$ python3 -q
>>> import numpy as np
>>> np.set_printoptions(precision=2, suppress=True, linewidth=140, floatmode="fixed")
>>> data = np.loadtxt("layer8.csv", delimiter=",")
>>> print(data)
[[-2.75  1.19 -0.07]
 [-2.66  0.84  1.11]
 [-2.49  0.81  1.46]
 [ 1.76  2.40  0.36]
 [-1.36 -2.56  0.76]
 [-2.34  1.40 -1.24]
 [ 1.58 -2.49 -0.54]
 [ 0.24  0.23 -2.98]
 [ 2.86 -0.28 -0.87]
 [ 2.88  0.31  0.79]
 [-2.29  1.14  1.57]
 [-0.48 -2.65  1.31]
 [-0.89  1.45  2.47]]
>>> labels = data[:, 0] > np.median(data[:, 0])
>>> r0 = data[labels].mean(axis=0) - data[~labels].mean(axis=0)
>>> print((((data - data.mean(axis=0)) @ r0 > 0) == labels).mean())
1.0
>>> print(labels.astype(int))
[0 0 0 1 0 0 1 1 1 1 0 1 0]
>>> basis = data[[10, 1]].astype(float)
>>> for _ in range(7):
...     labels = np.linalg.norm(data[:, None] - basis, axis=-1).argmin(axis=1)
...     basis = np.array([data[labels == j].mean(axis=0) for j in range(2)])
... 
>>> print(labels)
[1 1 1 0 1 1 0 0 0 0 1 1 1]
>>> print(np.bincount(labels))
[5 8]
>>> dist = np.linalg.norm(data[:, None] - data[None], axis=-1)
>>> print(np.linalg.norm(data - data.mean(axis=0), axis=1))
[2.55 2.44 2.43 3.17 2.88 2.75 3.43 3.37 3.55 3.37 2.44 2.96 2.56]
>>> print(dist[1].round(6).argsort(kind="stable")[:4])
[ 1  2 10  0]
>>> x0 = np.array([-2, 3, 2])
>>> a = np.maximum(data @ x0, 0)
>>> print(np.maximum(data @ (3 * x0), 0))
[26.79 30.18 30.99 13.20  0.00 19.20  0.00  0.00  0.00  0.00 33.42  0.00 33.21]
>>> print(np.flatnonzero(a > 1e-9))
[ 0  1  2  3  5 10 12]
>>> print(a)
[ 8.93 10.06 10.33  4.40  0.00  6.40  0.00  0.00  0.00  0.00 11.14  0.00 11.07]
>>> print(data * (a > 1e-9)[:, None])
[[-2.75  1.19 -0.07]
 [-2.66  0.84  1.11]
 [-2.49  0.81  1.46]
 [ 1.76  2.40  0.36]
 [-0.00 -0.00  0.00]
 [-2.34  1.40 -1.24]
 [ 0.00 -0.00 -0.00]
 [ 0.00  0.00 -0.00]
 [ 0.00 -0.00 -0.00]
 [ 0.00  0.00  0.00]
 [-2.29  1.14  1.57]
 [-0.00 -0.00  0.00]
 [-0.89  1.45  2.47]]
